$ ipython --no-banner

In [1]: import numpy as np

In [2]: from numpy import linalg as LA

In [3]: np.set_printoptions(suppress=True, linewidth=140)

In [4]: A = np.load("block14.npy")

In [5]: A
Out[5]: 
array([[ 1.6, -0.4,  0.9, -1.4, -0.1,  1.2, -1.1],
       [-0.8,  0.6, -0.1, -0.1,  0.6, -0.5, -1.3],
       [ 1.3, -0.7, -1.5, -1.2,  1. ,  0.8, -0.1],
       [-2.2,  0.8, -1.1, -0.1,  0.7,  0.9, -0.9],
       [ 0.6,  1.1,  0.4,  1.3,  1.2,  0.5,  0.8],
       [ 0.1,  0.6,  0.9,  0.4,  0. ,  0.5,  0.8],
       [ 2. , -2.6, -1.7,  0.3, -1.2, -0.3, -2.6],
       [ 0.6,  0.3,  1.2,  0.3, -0.6,  0.4,  0.4]])

In [6]: A2 = np.c_[A[:, :2] @ np.array([[2, 1], [-2, -1]]), np.array([3, -1, 7, -2, 5, 1, 4, -8])]

In [7]: A2.round(2)
Out[7]: 
array([[ 4. ,  2. ,  3. ],
       [-2.8, -1.4, -1. ],
       [ 4. ,  2. ,  7. ],
       [-6. , -3. , -2. ],
       [-1. , -0.5,  5. ],
       [-1. , -0.5,  1. ],
       [ 9.2,  4.6,  4. ],
       [ 0.6,  0.3, -8. ]])

In [8]: np.round(LA.lstsq(A, A2[:, 0])[0], 2) + 0
Out[8]: array([ 2., -2.,  0.,  0.,  0.,  0.,  0.])

In [9]: np.round(LA.norm(LA.qr(A)[0].T @ A2, axis=0) ** 2 / ((A2 ** 2).sum(axis=0) + 1e-12), 2)
Out[9]: array([1.  , 1.  , 0.97])

In [10]: P = A @ LA.solve(A.T @ A, A.T)

In [11]: np.round(np.trace(P), 2)
Out[11]: np.float64(7.0)

In [12]: Z = np.array([[1, 3, 2, 0, 3, 0], [0, 1, 3, 0, 0, 1]])

In [13]: arr = np.repeat(Z, 17 // 2, axis=0)

In [14]: rng = np.random.default_rng(861769)

In [15]: arr = arr + 0.3 * rng.normal(size=arr.shape)

In [16]: arr.round(2)
Out[16]: 
array([[ 1.01,  2.93,  1.27,  0.2 ,  3.62,  0.02],
       [ 1.18,  3.34,  2.31, -0.43,  2.26, -0.01],
       [ 0.6 ,  3.58,  1.93,  0.17,  3.1 ,  0.29],
       [ 0.96,  2.99,  1.61, -0.06,  2.97, -0.2 ],
       [ 1.35,  2.74,  1.92,  0.33,  3.03,  0.01],
       [ 1.14,  3.07,  2.15,  0.09,  3.06,  0.15],
       [ 1.17,  3.  ,  2.29,  0.12,  2.59,  0.2 ],
       [ 1.  ,  3.53,  1.96,  0.26,  2.97, -1.13],
       [ 0.2 ,  0.69,  3.1 ,  0.08,  0.19,  0.84],
       [ 0.16,  1.12,  2.85,  0.08,  0.03,  1.34],
       [-0.19,  1.25,  3.1 , -0.16,  0.16,  1.35],
       [-0.45,  1.42,  2.14, -0.16,  0.56,  1.03],
       [ 0.27,  0.92,  2.59,  0.33, -0.04,  0.83],
       [ 0.03,  0.81,  3.06,  0.03,  0.22,  1.02],
       [-0.08,  0.94,  3.36,  0.2 , -0.62,  0.62],
       [-0.01,  0.68,  2.65, -0.05,  0.34,  0.83]])

In [17]: T = np.stack([arr, 5 * arr, arr[::-1]])

In [18]: LA.matrix_rank(T.reshape(3, -1))
Out[18]: np.int64(2)

In [19]: np.round(LA.norm(T, axis=(1, 2)), 2)
Out[19]: array([16.62, 83.12, 16.62])

In [20]: (T @ arr.T).shape
Out[20]: (3, 16, 16)

In [21]: LA.matrix_rank(T)
Out[21]: array([6, 6, 6])

In [22]: T.shape
Out[22]: (3, 16, 6)
